>>> import numpy as np
>>> import numpy.linalg as la
>>> np.set_printoptions(suppress=True, linewidth=140)
>>> J = np.load("mat.npy")
>>> J.round(2) + 0
array([[ -7.16,  -5.73,  -1.72,   8.1 ,  -3.16,  15.41],
       [  2.32,   1.86, -18.01,  -7.93,   1.69,  -1.01],
       [  3.73,   2.98, -16.42,  -9.16,   2.26,  -4.31],
       [  7.11,   5.69,  -3.71,  -9.6 ,   3.33, -14.15],
       [ -6.3 ,  -5.04,  -8.68,   5.08,  -2.52,  15.08],
       [ -0.13,  -0.11,  18.83,   5.54,  -0.73,  -3.76],
       [  7.19,   5.75,  -2.04,  -9.21,   3.31, -14.67],
       [  7.21,   5.77,  -0.97,  -8.93,   3.28, -14.94],
       [ -3.85,  -3.08, -15.6 ,   0.17,  -1.18,  11.44],
       [ -4.05,  -3.24,  15.9 ,   9.41,  -2.39,   5.1 ],
       [ -7.21,  -5.77,   1.13,   8.98,  -3.29,  14.9 ],
       [  5.53,   4.43,  11.63,  -3.32,   2.07, -14.11],
       [ -4.64,  -3.71, -14.05,   1.55,  -1.58,  12.75],
       [  5.34,   4.28,  12.21,  -2.92,   1.97, -13.84],
       [ -7.2 ,  -5.76,   1.92,   9.18,  -3.31,  14.7 ],
       [ -2.68,  -2.14, -17.26,  -1.72,  -0.59,   9.32],
       [  6.44,   5.15,   7.96,  -5.45,   2.61, -15.23],
       [  1.73,   1.39, -18.41,  -7.34,   1.44,   0.3 ],
       [  5.13,   4.1 , -13.65, -10.06,   2.8 ,  -7.85],
       [  7.03,   5.63,  -4.77,  -9.8 ,   3.33, -13.74],
       [  6.39,   5.11,   8.21,  -5.33,   2.58, -15.18],
       [ -2.87,  -2.3 , -17.04,  -1.42,  -0.68,   9.68],
       [ -6.65,  -5.32,  -6.76,   6.05,  -2.75,  15.41],
       [ -3.76,  -3.  , -15.77,   0.  ,  -1.13,  11.27],
       [  4.58,   3.67, -14.9 ,  -9.76,   2.6 ,  -6.43],
       [  5.07,   4.05,  13.  ,  -2.37,   1.82, -13.42],
       [ -7.19,  -5.75,   2.08,   9.22,  -3.31,  14.66],
       [  3.35,   2.68, -16.94,  -8.86,   2.11,  -3.4 ],
       [  6.9 ,   5.52,   4.95,  -6.87,   2.93, -15.55],
       [ -2.13,  -1.71,  18.15,   7.75,  -1.61,   0.59],
       [  5.15,   4.12,  12.77,  -2.53,   1.86, -13.55],
       [ -0.11,  -0.09,  18.83,   5.52,  -0.72,  -3.8 ],
       [ -1.02,  -0.82,  18.72,   6.57,  -1.13,  -1.86],
       [  5.05,   4.04,  13.04,  -2.34,   1.81, -13.4 ],
       [  3.12,   2.49, -17.23,  -8.66,   2.02,  -2.86],
       [  1.52,   1.21,  18.28,   3.4 ,   0.03,  -7.1 ]])
>>> # looks like rank 2
>>> U, sv, Vt = la.svd(J)
>>> V = Vt[:(sv > 1e-8).sum()]
>>> rng = np.random.default_rng(141263)
>>> x0 = J[32] + -1 * J[10] + rng.integers(2) * np.eye(6)[2]
>>> x0.round(2)
array([  6.19,   4.95,  17.59,  -2.4 ,   2.16, -16.77])
>>> round(float(la.norm(x0 - V.T @ V @ x0)), 2)
0.0
>>> la.matrix_rank(np.vstack([J, x0]))
np.int64(2)
>>> cov = np.cov(J, rowvar=False)
>>> np.round(np.median(J, axis=0), 2)
array([ 2.03,  1.62, -1.35, -2.35,  1.56, -3.58])
>>> np.round(la.eigvalsh(cov)[::-1], 2) + 0
array([231.9, 172.4,   0. ,   0. ,   0. ,   0. ])
>>> np.corrcoef(J[:, 0], J[:, 1])[0, 1]
np.float64(1.0)
>>> dist = la.norm(J[:, None] - J[None], axis=-1)
>>> la.matrix_rank(dist ** 2)
np.int64(3)
>>> np.flatnonzero(dist[18] < dist.mean() / 2)
array([ 1,  2,  3, 17, 18, 19, 24, 27, 34])
>>> dist.shape
(36, 36)
>>> dist.mean(axis=1).argmax()
np.int64(9)
>>> (dist + 1e9 * np.eye(36)).round(6).argmin(axis=1)
array([10, 17, 27, 19, 22, 31,  7,  6, 23, 29, 14, 13,  8, 30, 26, 21, 20,  1, 24,  3, 16, 15,  4,  8, 18, 33, 14, 34, 16, 32, 25,  5,  5,
       25, 27, 31])
>>> np.round(la.norm(J, axis=1), 2)
array([20., 20., 20., 20., 20., 20., 20., 20., 20., 20., 20., 20., 20., 20., 20., 20., 20., 20., 20., 20., 20., 20., 20., 20., 20., 20.,
       20., 20., 20., 20., 20., 20., 20., 20., 20., 20.])
>>> dist[18].round(6).argsort(kind="stable")[:4]
array([18, 24,  2, 27])
>>> feats = np.loadtxt("data.csv", delimiter=",")
>>> feats.round(2)
array([[0.2 , 0.07, 0.16, 0.2 , 0.2 , 0.16],
       [0.28, 0.31, 0.19, 0.06, 0.09, 0.06],
       [0.21, 0.21, 0.24, 0.03, 0.24, 0.08],
       [0.16, 0.  , 0.36, 0.36, 0.04, 0.08],
       [0.19, 0.  , 0.28, 0.22, 0.16, 0.16],
       [0.03, 0.03, 0.26, 0.15, 0.24, 0.29]])
>>> # rows sum to 1
>>> f = np.array([-2, 0, 0])
>>> np.round(np.convolve(feats[1], f), 2)
array([-0.56, -0.62, -0.38, -0.12, -0.19, -0.12,  0.  ,  0.  ])
>>> np.round(np.polyval(f, feats[1]), 2)
array([-0.16, -0.2 , -0.07, -0.01, -0.02, -0.01])
>>> np.round(np.array([np.convolve(row, f, "same") for row in feats]), 2)
array([[-0.14, -0.32, -0.41, -0.41, -0.32,  0.  ],
       [-0.62, -0.38, -0.12, -0.19, -0.12,  0.  ],
       [-0.42, -0.47, -0.05, -0.47, -0.16,  0.  ],
       [ 0.  , -0.72, -0.72, -0.08, -0.16,  0.  ],
       [ 0.  , -0.56, -0.44, -0.31, -0.31,  0.  ],
       [-0.06, -0.53, -0.29, -0.47, -0.59,  0.  ]])
>>> np.round(np.cross(feats[1, :3], feats[4, :3]), 2)
array([ 0.09, -0.04, -0.06])
